In [1]: import numpy as np

In [2]: np.set_printoptions(precision=3, suppress=True, linewidth=120)

In [3]: W0 = np.array([[-1, 0, -1, 0, -1, 0],
   ...:     [0, 2, 0, 2, 0, 2],
   ...:     [-2, 2, -2, 2, -2, 2],
   ...:     [-1, 0, -1, 0, -1, 0],
   ...:     [0, 2, 0, 2, 0, 2],
   ...:     [-2, 2, -2, 2, -2, 2]])

In [4]: rank = np.linalg.matrix_rank(W0)

In [5]: rank
Out[5]: np.int64(2)

In [6]: N = np.linalg.svd(W0)[2][rank:].T

In [7]: [int(np.linalg.matrix_rank(np.delete(W0, i, axis=0))) for i in range(6)]
Out[7]: [2, 2, 2, 2, 2, 2]

In [8]: np.round(N @ N.T, 3) + 0
Out[8]: 
array([[ 0.667,  0.   , -0.333,  0.   , -0.333,  0.   ],
       [ 0.   ,  0.667,  0.   , -0.333,  0.   , -0.333],
       [-0.333,  0.   ,  0.667,  0.   , -0.333,  0.   ],
       [ 0.   , -0.333,  0.   ,  0.667,  0.   , -0.333],
       [-0.333,  0.   , -0.333,  0.   ,  0.667,  0.   ],
       [ 0.   , -0.333,  0.   , -0.333,  0.   ,  0.667]])

In [9]: np.allclose(W0 @ N, 0)
Out[9]: True

In [10]: np.linalg.matrix_rank(W0.T @ W0), np.linalg.matrix_rank(W0 @ W0.T)
Out[10]: (np.int64(2), np.int64(2))

In [11]: [int(np.linalg.matrix_rank(W0[:i])) for i in range(1, len(W0) + 1)]
Out[11]: [1, 2, 2, 2, 2, 2]

In [12]: np.round(W0 @ np.linalg.pinv(W0) @ W0, 3) + 0
Out[12]: 
array([[-1.,  0., -1.,  0., -1.,  0.],
       [ 0.,  2.,  0.,  2.,  0.,  2.],
       [-2.,  2., -2.,  2., -2.,  2.],
       [-1.,  0., -1.,  0., -1.,  0.],
       [ 0.,  2.,  0.,  2.,  0.,  2.],
       [-2.,  2., -2.,  2., -2.,  2.]])

In [13]: np.abs(np.diag(np.linalg.qr(W0)[1])) > 1e-9
Out[13]: array([ True,  True, False, False, False, False])

In [14]: round(float(np.trace(np.linalg.pinv(W0) @ W0)), 3)
Out[14]: 2.0

In [15]: np.unique(W0.round(6), axis=0).shape
Out[15]: (3, 6)

In [16]: (W0 + W0.T) / 2
Out[16]: 
array([[-1. ,  0. , -1.5, -0.5, -0.5, -1. ],
       [ 0. ,  2. ,  1. ,  1. ,  1. ,  2. ],
       [-1.5,  1. , -2. ,  0.5, -1. ,  0. ],
       [-0.5,  1. ,  0.5,  0. ,  0.5,  1. ],
       [-0.5,  1. , -1. ,  0.5,  0. ,  0. ],
       [-1. ,  2. ,  0. ,  1. ,  0. ,  2. ]])

In [17]: round(float(np.linalg.det(W0)), 3)
Out[17]: 0.0

In [18]: np.trace(W0)
Out[18]: np.int64(1)

In [19]: W0.inv()
---------------------------------------------------------------------------
AttributeError                            Traceback (most recent call last)
Cell In[19], line 1
----> 1 W0.inv()

AttributeError: 'numpy.ndarray' object has no attribute 'inv'
